% ipython --no-banner

In [1]: import numpy as np

In [2]: np.set_printoptions(precision=3, suppress=True, linewidth=160, floatmode="fixed")

In [3]: rnd = lambda a: np.round(a, 3) + 0

In [4]: M = np.loadtxt("m.csv", delimiter=",")

In [5]: print(M)
[[15.000 16.000 16.000 15.000  0.000  0.000  0.000  0.000  8.000 18.000  0.000]
 [ 0.000  2.000  5.000  0.000 17.000  0.000  0.000  0.000  0.000 16.000  0.000]
 [23.000  8.000 25.000 20.000  0.000  0.000  0.000  0.000  0.000 16.000  0.000]
 [ 7.000  5.000 15.000 10.000  4.000  0.000  0.000  0.000  0.000 16.000  0.000]
 [15.000 16.000 16.000 15.000  0.000  0.000  0.000  0.000  8.000 18.000  0.000]
 [ 0.000 10.000  0.000  0.000 19.000  1.000  0.000  0.000  0.000 18.000  4.000]
 [ 0.000  2.000  5.000  0.000 17.000  0.000  0.000  0.000  0.000 16.000  0.000]
 [ 8.000  0.000 16.000  8.000  6.000  0.000  0.000  0.000  0.000  5.000  0.000]
 [ 0.000 13.000  6.000  5.000  6.000  0.000  0.000  0.000  1.000 18.000  0.000]
 [ 0.000  0.000 14.000  5.000 15.000  0.000  0.000  0.000  0.000 14.000  0.000]
 [ 1.000  0.000  0.000  1.000  1.000  3.000  2.000  1.000  0.000  0.000  2.000]
 [17.000  0.000 18.000 11.000  0.000  0.000  0.000  0.000  0.000  0.000  0.000]
 [ 6.000  2.000 22.000 12.000 11.000  0.000  0.000  0.000  0.000 23.000  0.000]
 [17.000  0.000 18.000 11.000  0.000  0.000  0.000  0.000  0.000  0.000  0.000]
 [15.000  0.000 24.000 15.000  2.000  0.000  0.000  0.000  0.000 14.000  0.000]
 [ 7.000  5.000 15.000 10.000  4.000  0.000  0.000  0.000  0.000 16.000  0.000]
 [ 8.000  0.000 16.000  8.000  6.000  0.000  0.000  0.000  0.000  5.000  0.000]
 [ 0.000 10.000 13.000  7.000 13.000  0.000  0.000  0.000  0.000 25.000  0.000]
 [ 6.000  2.000 22.000 12.000 11.000  0.000  0.000  0.000  0.000 23.000  0.000]
 [ 1.000  0.000  0.000  1.000  1.000  3.000  2.000  1.000  0.000  0.000  2.000]]

In [6]: Y = M / np.linalg.norm(M, axis=1, keepdims=True)

In [7]: cov = Y @ Y.T

In [8]: print((cov - 2 * np.eye(20)).round(6).argmax(axis=1))
[ 4  6 14 15  0  1  1 16 17 12 19 13 18 11  2  3  7  8 12 10]

In [9]: print(rnd(np.degrees(np.arccos(np.clip(cov[7, 3], -1, 1)))))
28.548

In [10]: print(np.argwhere(np.triu(np.abs(cov) > 0.95, 1)))
[[ 0  4]
 [ 1  6]
 [ 2 14]
 [ 3 12]
 [ 3 15]
 [ 3 18]
 [ 7 14]
 [ 7 16]
 [ 8 17]
 [10 19]
 [11 13]
 [12 15]
 [12 18]
 [14 16]
 [15 18]]

In [11]: print(rnd(np.linalg.norm(Y, axis=1)))
[1.000 1.000 1.000 1.000 1.000 1.000 1.000 1.000 1.000 1.000 1.000 1.000 1.000 1.000 1.000 1.000 1.000 1.000 1.000 1.000]
